$ python3 -q
>>> import numpy as np
>>> from numpy import linalg as LA
>>> np.set_printoptions(precision=2, suppress=True, linewidth=200)
>>> m1 = np.arange(49).reshape(7, 7) + -3
>>> m1
array([[-3, -2, -1,  0,  1,  2,  3],
       [ 4,  5,  6,  7,  8,  9, 10],
       [11, 12, 13, 14, 15, 16, 17],
       [18, 19, 20, 21, 22, 23, 24],
       [25, 26, 27, 28, 29, 30, 31],
       [32, 33, 34, 35, 36, 37, 38],
       [39, 40, 41, 42, 43, 44, 45]])
>>> LA.lstsq(m1[:-1].T, m1[-1])[2]
np.int32(2)
>>> np.abs(np.diag(LA.qr(m1)[1])) > 1e-9
array([ True,  True, False, False, False, False, False])
>>> W = np.array([[3, 2, 5, 0, 1],
...     [1, 4, 2, 1, 5],
...     [2, 2, 3, 3, 5],
...     [5, 5, 5, 3, 0],
...     [0, 3, 1, 3, 2],
...     [4, 2, 4, 0, 4],
...     [0, 2, 2, 5, 5]])
>>> b = np.array([2, 4, -3, -1, 5])
>>> hid = np.maximum(m1 @ W + b, 0)
>>> hid
array([[  0,   1,   0,  12,  12],
       [102, 141, 144, 117, 166],
       [207, 281, 298, 222, 320],
       [312, 421, 452, 327, 474],
       [417, 561, 606, 432, 628],
       [522, 701, 760, 537, 782],
       [627, 841, 914, 642, 936]])
>>> (hid > 0).mean(axis=0)
array([0.86, 1.  , 0.86, 1.  , 1.  ])
>>> W2 = np.array([[0, 0], [3, 5], [5, 4], [5, 1], [2, 2]])
>>> W @ W2
array([[33, 32],
       [37, 39],
       [46, 35],
       [55, 48],
       [33, 26],
       [34, 34],
       [51, 33]])
>>> hid @ W2
array([[   87,    41],
       [ 2060,  1730],
       [ 4083,  3459],
       [ 6106,  5188],
       [ 8129,  6917],
       [10152,  8646],
       [12175, 10375]])
>>> mat = np.load("block12.npy")
>>> mat
array([[13,  0,  3,  1,  1,  1,  0],
       [ 1, 13,  1,  0,  2,  1,  2],
       [ 1,  1, 23,  0,  1,  2,  0],
       [ 1,  0,  2, 31,  0,  0,  0],
       [ 3,  2,  1,  2, 30,  1,  2],
       [ 3,  0,  0,  2,  1, 32,  3],
       [ 0,  3,  3,  2,  3,  0,  3]])
>>> f = np.array([2, 1, 2, 2, 0, 1, 0])
>>> out = mat + np.outer(f, np.eye(7)[2])
>>> out
array([[13.,  0.,  5.,  1.,  1.,  1.,  0.],
       [ 1., 13.,  2.,  0.,  2.,  1.,  2.],
       [ 1.,  1., 25.,  0.,  1.,  2.,  0.],
       [ 1.,  0.,  4., 31.,  0.,  0.,  0.],
       [ 3.,  2.,  1.,  2., 30.,  1.,  2.],
       [ 3.,  0.,  1.,  2.,  1., 32.,  3.],
       [ 0.,  3.,  3.,  2.,  3.,  0.,  3.]])
>>> q, evecs = LA.qr(mat[:, :5])[0], LA.qr(mat[:, 5:])[0]
>>> s = LA.svd(q.T @ evecs, compute_uv=False)
>>> np.degrees(np.arccos(s.clip(0, 1)))
array([36.02, 75.03])
>>> (s > 0.9).sum()
np.int64(0)
>>> out = LA.inv(mat)
>>> np.round(LA.inv(out), 2) + 0
array([[13.,  0.,  3.,  1.,  1.,  1.,  0.],
       [ 1., 13.,  1.,  0.,  2.,  1.,  2.],
       [ 1.,  1., 23.,  0.,  1.,  2.,  0.],
       [ 1.,  0.,  2., 31.,  0.,  0.,  0.],
       [ 3.,  2.,  1.,  2., 30.,  1.,  2.],
       [ 3.,  0.,  0.,  2.,  1., 32.,  3.],
       [ 0.,  3.,  3.,  2.,  3.,  0.,  3.]])
>>> np.allclose(out, mat.T)
False
>>> round(float(LA.slogdet(mat)[0]), 2)
1.0
>>> W0 = np.load("test13.npy")
>>> W0
array([[3, 1, 2],
       [6, 2, 1],
       [3, 1, 1],
       [3, 1, 1],
       [0, 0, 2],
       [3, 1, 0],
       [3, 1, 2]])
>>> # rows 2 and 3 are equal
>>> C2 = W0.T @ W0
>>> C2
array([[81, 27, 24],
       [27,  9,  8],
       [24,  8, 15]])
>>> (W0 @ W0.T).shape
(7, 7)
>>> np.diag(C2)
array([81,  9, 15])
>>> round(LA.norm(W0, 2) / LA.norm(W0), 2)
np.float64(0.96)
>>> np.argsort(-LA.norm(W0, axis=0).round(6), kind="stable")[:3]
array([0, 2, 1])
>>> out = W0 / LA.norm(W0, axis=1)
Traceback (most recent call last):
  File "<python-input-37>", line 1, in <module>
    out = W0 / LA.norm(W0, axis=1)
          ~~~^~~~~~~~~~~~~~~~~~~~~
ValueError: operands could not be broadcast together with shapes (7,3) (7,) 
>>> out = W0 / LA.norm(W0, axis=1, keepdims=True)
>>> C2 = out @ out.T
>>> (C2 - 2 * np.eye(7)).round(6).argmax(axis=1)
array([6, 2, 3, 2, 0, 1, 0])
>>> round(np.degrees(np.arccos(np.clip(C2[6, 4], -1, 1))), 2)
np.float64(57.69)
>>> C2[6]
array([1.  , 0.92, 0.97, 0.97, 0.53, 0.85, 1.  ])
>>> U, s, Vh = LA.svd(W0)
>>> s.round(2) + 0
array([9.89, 2.7 , 0.  ])
>>> np.argmax(s[:-1] / (s[1:] + 1e-6)) + 1
np.int64(2)
>>> out = U[:, :2] @ np.diag(s[:2]) @ Vh[:2]
>>> LA.matrix_rank(W0, rtol=0.05)
np.int64(2)
>>> np.round(LA.norm(W0 - out, 2), 2), np.round(s[2], 2)
(np.float64(0.0), np.float64(0.0))
>>> LA.matrix_rank(out)
np.int64(2)
>>> rank = LA.matrix_rank(W0)
>>> rank
np.int64(2)
>>> null = LA.svd(W0)[2][rank:].T
>>> np.round(W0 @ null, 2) + 0
array([[0.],
       [0.],
       [0.],
       [0.],
       [0.],
       [0.],
       [0.]])
>>> LA.matrix_rank(W0.T @ W0), LA.matrix_rank(W0 @ W0.T)
(np.int64(2), np.int64(2))
>>> [int(LA.matrix_rank(W0[:, :j + 1])) for j in range(3)]
[1, 1, 2]
>>> K = np.load("data.npy")
>>> K
array([[ 0.76, -0.39, -0.1 ,  0.32, -0.32,  0.1 , -0.04, -0.24],
       [-0.39,  0.4 , -0.17,  0.49, -0.49,  0.17, -0.06, -0.39],
       [-0.1 , -0.17,  0.95,  0.14, -0.14,  0.04, -0.01, -0.1 ],
       [ 0.32,  0.49,  0.14,  0.59,  0.41, -0.14,  0.04,  0.32],
       [-0.32, -0.49, -0.14,  0.41,  0.59,  0.14, -0.04, -0.32],
       [ 0.1 ,  0.17,  0.04, -0.14,  0.14,  0.95,  0.01,  0.1 ],
       [-0.04, -0.06, -0.01,  0.04, -0.04,  0.01,  0.99, -0.04],
       [-0.24, -0.39, -0.1 ,  0.32, -0.32,  0.1 , -0.04,  0.76]])
>>> round(float(K[1] @ K[3]), 2)
-0.0
>>> LA.norm(K, axis=1).argmax()
np.int64(0)
>>> round(LA.norm(K, 2), 2)
np.float64(1.0)
>>> np.round(LA.norm(K, 1), 2), round(float(LA.norm(K, np.inf)), 2)
(np.float64(2.54), 2.54)
>>> LA.norm(K, axis=0)
array([1., 1., 1., 1., 1., 1., 1., 1.])
>>> round(LA.norm(K, "nuc"), 2)
np.float64(8.0)
>>> x0 = np.array([-9, 1, 4, 8, 8, -8, 2, 5])
>>> K @ np.eye(8)[1]
array([-0.39,  0.4 , -0.17,  0.49, -0.49,  0.17, -0.06, -0.39])
>>> (K @ x0).argmax()
np.int64(3)
>>> (K * x0).sum(axis=1)
array([-9.73, -0.16,  3.69,  8.95,  7.05, -7.69,  1.9 ,  4.27])
>>> LA.norm(K @ x0) <= LA.norm(K, 2) * LA.norm(x0) + 1e-9
np.True_
>>> K @ (2 * x0)
array([-19.47,  -0.31,   7.37,  17.89,  14.11, -15.37,   3.79,   8.53])
>>> np.einsum("ij,j->i", K, x0)
array([-9.73, -0.16,  3.69,  8.95,  7.05, -7.69,  1.89,  4.27])
>>> q, evecs = LA.qr(K[:, :7])[0], LA.qr(K[:, 7:])[0]
>>> s = LA.svd(q.T @ evecs, compute_uv=False)
>>> np.degrees(np.arccos(s.clip(0, 1)))
array([90.])
>>> round(float(LA.norm(q @ q.T - evecs @ evecs.T, 2)), 2)
1.0
>>> (s > 0.9).sum()
np.int64(0)
>>> out = LA.inv(K)
>>> (np.abs(out) > 1e-9).astype(int)
array([[1, 1, 1, 1, 1, 1, 1, 1],
       [1, 1, 1, 1, 1, 1, 1, 1],
       [1, 1, 1, 1, 1, 1, 1, 1],
       [1, 1, 1, 1, 1, 1, 1, 1],
       [1, 1, 1, 1, 1, 1, 1, 1],
       [1, 1, 1, 1, 1, 1, 1, 1],
       [1, 1, 1, 1, 1, 1, 1, 1],
       [1, 1, 1, 1, 1, 1, 1, 1]])
>>> np.allclose(out, K.T)
True
>>> np.round(LA.cond(K), 2)
np.float64(1.0)
>>> np.round(LA.slogdet(K)[0], 2)
np.float64(-1.0)
>>> LA.inv(out)
array([[ 0.76, -0.39, -0.11,  0.32, -0.31,  0.11, -0.04, -0.24],
       [-0.38,  0.39, -0.17,  0.49, -0.49,  0.17, -0.06, -0.39],
       [-0.1 , -0.17,  0.95,  0.14, -0.13,  0.05, -0.02, -0.11],
       [ 0.32,  0.5 ,  0.14,  0.59,  0.4 , -0.14,  0.05,  0.32],
       [-0.32, -0.5 , -0.14,  0.41,  0.6 ,  0.14, -0.05, -0.32],
       [ 0.1 ,  0.17,  0.05, -0.14,  0.14,  0.95,  0.02,  0.1 ],
       [-0.04, -0.06, -0.02,  0.05, -0.05,  0.02,  0.99, -0.04],
       [-0.25, -0.39, -0.11,  0.32, -0.32,  0.11, -0.04,  0.76]])
>>> data = np.load("run8.npy")
>>> data
array([[3, 2, 3, 0, 2, 3, 0],
       [1, 3, 3, 0, 2, 1, 0],
       [2, 1, 3, 0, 1, 1, 0],
       [0, 0, 0, 2, 0, 0, 2],
       [1, 1, 2, 0, 1, 1, 0],
       [3, 2, 0, 0, 1, 1, 0],
       [0, 0, 0, 2, 0, 0, 2]])
>>> x0 = np.array([-2, -3, 2, 0, -1, 0, 3])
>>> data @ np.ones(7)
array([13., 10.,  8.,  4.,  6.,  7.,  4.])
>>> data @ (2 * x0)
array([-16, -14,  -4,  12,  -4, -26,  12])
>>> data @ np.eye(7)[3]
array([0., 0., 0., 2., 0., 0., 2.])
>>> np.einsum("ij,j->i", data, x0)
array([ -8,  -7,  -2,   6,  -2, -13,   6])
